% python3 -q
>>> import numpy as np
>>> from numpy import linalg as LA
>>> np.set_printoptions(precision=2, suppress=True, linewidth=160)
>>> def rd(a):
...     return np.round(a, 2) + 0
... 
>>> J = np.loadtxt("arr.csv", delimiter=",")
>>> rd(J)
array([[ 0.53,  0.1 ,  0.08,  0.06, -0.08,  0.01,  0.09,  0.39, -0.16, -0.19],
       [ 0.1 ,  0.83,  0.02,  0.09, -0.07, -0.08,  0.05, -0.17, -0.24,  0.14],
       [ 0.08,  0.02,  0.78, -0.26,  0.26, -0.13, -0.03,  0.06, -0.04,  0.08],
       [ 0.06,  0.09, -0.26,  0.66,  0.33, -0.12, -0.06,  0.13,  0.06,  0.04],
       [-0.08, -0.07,  0.26,  0.33,  0.68,  0.13,  0.06, -0.1 , -0.04, -0.06],
       [ 0.01, -0.08, -0.13, -0.12,  0.13,  0.85,  0.04,  0.02, -0.24,  0.11],
       [ 0.09,  0.05, -0.03, -0.06,  0.06,  0.04,  0.95, -0.03,  0.17, -0.01],
       [ 0.39, -0.17,  0.06,  0.13, -0.1 ,  0.02, -0.03,  0.57,  0.05,  0.18],
       [-0.16, -0.24, -0.04,  0.06, -0.04, -0.24,  0.17,  0.05,  0.3 ,  0.17],
       [-0.19,  0.14,  0.08,  0.04, -0.06,  0.11, -0.01,  0.18,  0.17,  0.83]])
>>> # projection: eigenvalues are 0 or 1
>>> ang = np.radians(36)
>>> R = np.eye(10)
>>> R[6, 6] = R[2, 2] = np.cos(ang)
>>> R[6, 2], R[2, 6] = -np.sin(ang), np.sin(ang)
>>> rd(R)
array([[ 1.  ,  0.  ,  0.  ,  0.  ,  0.  ,  0.  ,  0.  ,  0.  ,  0.  ,  0.  ],
       [ 0.  ,  1.  ,  0.  ,  0.  ,  0.  ,  0.  ,  0.  ,  0.  ,  0.  ,  0.  ],
       [ 0.  ,  0.  ,  0.81,  0.  ,  0.  ,  0.  ,  0.59,  0.  ,  0.  ,  0.  ],
       [ 0.  ,  0.  ,  0.  ,  1.  ,  0.  ,  0.  ,  0.  ,  0.  ,  0.  ,  0.  ],
       [ 0.  ,  0.  ,  0.  ,  0.  ,  1.  ,  0.  ,  0.  ,  0.  ,  0.  ,  0.  ],
       [ 0.  ,  0.  ,  0.  ,  0.  ,  0.  ,  1.  ,  0.  ,  0.  ,  0.  ,  0.  ],
       [ 0.  ,  0.  , -0.59,  0.  ,  0.  ,  0.  ,  0.81,  0.  ,  0.  ,  0.  ],
       [ 0.  ,  0.  ,  0.  ,  0.  ,  0.  ,  0.  ,  0.  ,  1.  ,  0.  ,  0.  ],
       [ 0.  ,  0.  ,  0.  ,  0.  ,  0.  ,  0.  ,  0.  ,  0.  ,  1.  ,  0.  ],
       [ 0.  ,  0.  ,  0.  ,  0.  ,  0.  ,  0.  ,  0.  ,  0.  ,  0.  ,  1.  ]])
>>> out = J @ R.T
>>> rd(LA.det(R)), rd(np.trace(R))
(np.float64(1.0), np.float64(9.62))
>>> np.allclose(LA.norm(J, axis=1), LA.norm(out, axis=1))
True
>>> rd(out)
array([[ 0.53,  0.1 ,  0.11,  0.06, -0.08,  0.01,  0.03,  0.39, -0.16, -0.19],
       [ 0.1 ,  0.83,  0.04,  0.09, -0.07, -0.08,  0.03, -0.17, -0.24,  0.14],
       [ 0.08,  0.02,  0.62, -0.26,  0.26, -0.13, -0.48,  0.06, -0.04,  0.08],
       [ 0.06,  0.09, -0.24,  0.66,  0.33, -0.12,  0.1 ,  0.13,  0.06,  0.04],
       [-0.08, -0.07,  0.24,  0.33,  0.68,  0.13, -0.11, -0.1 , -0.04, -0.06],
       [ 0.01, -0.08, -0.09, -0.12,  0.13,  0.85,  0.11,  0.02, -0.24,  0.11],
       [ 0.09,  0.05,  0.53, -0.06,  0.06,  0.04,  0.78, -0.03,  0.17, -0.01],
       [ 0.39, -0.17,  0.03,  0.13, -0.1 ,  0.02, -0.06,  0.57,  0.05,  0.18],
       [-0.16, -0.24,  0.06,  0.06, -0.04, -0.24,  0.16,  0.05,  0.3 ,  0.17],
       [-0.19,  0.14,  0.06,  0.04, -0.06,  0.11, -0.06,  0.18,  0.17,  0.83]])
